% python3 -q
>>> import numpy as np
>>> np.set_printoptions(precision=1, suppress=True, linewidth=120, floatmode="fixed")
>>> rnd = lambda a: np.round(a, 1) + 0
>>> M = np.diag(20 * np.array([1, 2, -6, 1, 8])) + np.array([[0, 3, 3, 3, 3],
...     [0, 3, 2, 1, 3],
...     [1, 1, 0, 3, 1],
...     [0, 3, 2, 0, 2],
...     [1, 0, 1, 3, 0]])
>>> M
array([[  20,    3,    3,    3,    3],
       [   0,   43,    2,    1,    3],
       [   1,    1, -120,    3,    1],
       [   0,    3,    2,   20,    2],
       [   1,    0,    1,    3,  160]])
>>> out = M / np.linalg.norm(M, axis=1, keepdims=True)
>>> cov = out @ out.T
>>> rnd(cov[1])
array([0.2, 1.0, 0.0, 0.2, 0.1])
>>> rnd(np.linalg.norm(out, axis=1))
array([1.0, 1.0, 1.0, 1.0, 1.0])
>>> (np.abs(cov) > 0.9).astype(int)
array([[1, 0, 0, 0, 0],
       [0, 1, 0, 0, 0],
       [0, 0, 1, 0, 0],
       [0, 0, 0, 1, 0],
       [0, 0, 0, 0, 1]])
>>> rnd(cov)
array([[ 1.0,  0.2, -0.1,  0.2,  0.2],
       [ 0.2,  1.0,  0.0,  0.2,  0.1],
       [-0.1,  0.0,  1.0, -0.1,  0.0],
       [ 0.2,  0.2, -0.1,  1.0,  0.1],
       [ 0.2,  0.1,  0.0,  0.1,  1.0]])
>>> vec = np.array([1, 7, 9, -2, -5])
>>> np.einsum("ij,j->i", M, vec)
array([   47,   302, -1083,   -11,  -796])
>>> M * vec
array([[   20,    21,    27,    -6,   -15],
       [    0,   301,    18,    -2,   -15],
       [    1,     7, -1080,    -6,    -5],
       [    0,    21,    18,   -40,   -10],
       [    1,     0,     9,    -6,  -800]])
>>> (M @ vec).argmax()
np.int64(1)
>>> M @ (2 * vec)
array([   94,   604, -2166,   -22, -1592])
>>> M @ np.ones(5)
array([  32.0,   49.0, -114.0,   27.0,  165.0])
>>> M @ np.eye(5)[3]
array([ 3.0,  1.0,  3.0, 20.0,  3.0])
>>> np.linalg.norm(M @ vec) <= np.linalg.norm(M, 2) * np.linalg.norm(vec) + 1e-9
np.True_
>>> M @ vec
array([   47,   302, -1083,   -11,  -796])
>>> (M * vec).sum(axis=1)
array([   47,   302, -1083,   -11,  -796])
>>> hat = np.triu(np.array([[-1, 3, -3, -3, 2],
...     [1, -1, 2, -1, -3],
...     [2, 3, -3, 3, -1],
...     [-3, 0, 0, -2, 2],
...     [0, 2, 3, -2, 3]]), 1) + np.eye(5)
>>> out = hat @ M @ np.linalg.inv(hat)
>>> np.trace(out), np.trace(M)
(np.float64(123.0), np.int64(123))
>>> X = np.loadtxt("data.csv", delimiter=",")
>>> rnd(X)
array([[ 0.1,  0.3, -0.1],
       [ 0.3,  0.8, -0.3],
       [-0.1, -0.3,  0.1]])
>>> out = np.array([[4, 8], [-9, -7], [3, -5]])
>>> np.vstack([X, out.T]).shape
(5, 3)
>>> rnd(np.einsum("ik,kj->ji", X, out))
array([[-2.4, -7.1,  2.4],
       [-0.7, -2.2,  0.7]])
>>> np.linalg.matrix_rank(np.vstack([X, out.T]))
np.int64(3)
>>> rnd(np.einsum("ik,kj->ij", X, out))
array([[-2.4, -0.7],
       [-7.1, -2.2],
       [ 2.4,  0.7]])
>>> rnd(X @ out)
array([[-2.4, -0.7],
       [-7.1, -2.2],
       [ 2.4,  0.7]])
>>> rnd(np.einsum("ij,ij->i", X, X))
array([0.1, 0.8, 0.1])
>>> rnd(np.trace(np.linalg.pinv(X) @ X))
np.float64(1.0)
>>> np.linalg.lstsq(X[:-1].T, X[-1])[2]
np.int32(1)
>>> np.abs(np.diag(np.linalg.qr(X)[1])) > 1e-9
array([ True, False, False])
>>> m1 = 4 * np.eye(5) + np.eye(5, k=1)
>>> m1
array([[4.0, 1.0, 0.0, 0.0, 0.0],
       [0.0, 4.0, 1.0, 0.0, 0.0],
       [0.0, 0.0, 4.0, 1.0, 0.0],
       [0.0, 0.0, 0.0, 4.0, 1.0],
       [0.0, 0.0, 0.0, 0.0, 4.0]])
>>> np.linalg.matrix_rank(m1 - m1[0, 0] * np.eye(5))
np.int64(4)
>>> m1 @ m1
array([[16.0,  8.0,  1.0,  0.0,  0.0],
       [ 0.0, 16.0,  8.0,  1.0,  0.0],
       [ 0.0,  0.0, 16.0,  8.0,  1.0],
       [ 0.0,  0.0,  0.0, 16.0,  8.0],
       [ 0.0,  0.0,  0.0,  0.0, 16.0]])
>>> rnd(np.sort(np.linalg.eigvals(m1)))
array([4.0, 4.0, 4.0, 4.0, 4.0])
>>> feats = np.load("out15.npy")
>>> rnd(feats)
array([[-0.5, -0.7,  0.4, -0.2],
       [ 0.0, -0.5, -0.9,  0.2],
       [-0.9,  0.4, -0.2,  0.0],
       [-0.1, -0.1,  0.3,  0.9]])
>>> t = np.radians(30)
>>> r_ = np.eye(4)
>>> r_[0, 0] = r_[3, 3] = np.cos(t)
>>> r_[0, 3], r_[3, 0] = -np.sin(t), np.sin(t)
>>> rnd(r_)
array([[ 0.9,  0.0,  0.0, -0.5],
       [ 0.0,  1.0,  0.0,  0.0],
       [ 0.0,  0.0,  1.0,  0.0],
       [ 0.5,  0.0,  0.0,  0.9]])
>>> out = feats @ r_.T
>>> rnd(out)
array([[-0.3, -0.7,  0.4, -0.5],
       [-0.1, -0.5, -0.9,  0.1],
       [-0.8,  0.4, -0.2, -0.4],
       [-0.5, -0.1,  0.3,  0.8]])
>>> np.allclose(np.linalg.norm(feats, axis=1), np.linalg.norm(out, axis=1))
True
>>> np.allclose(feats @ feats.T, out @ out.T)
True
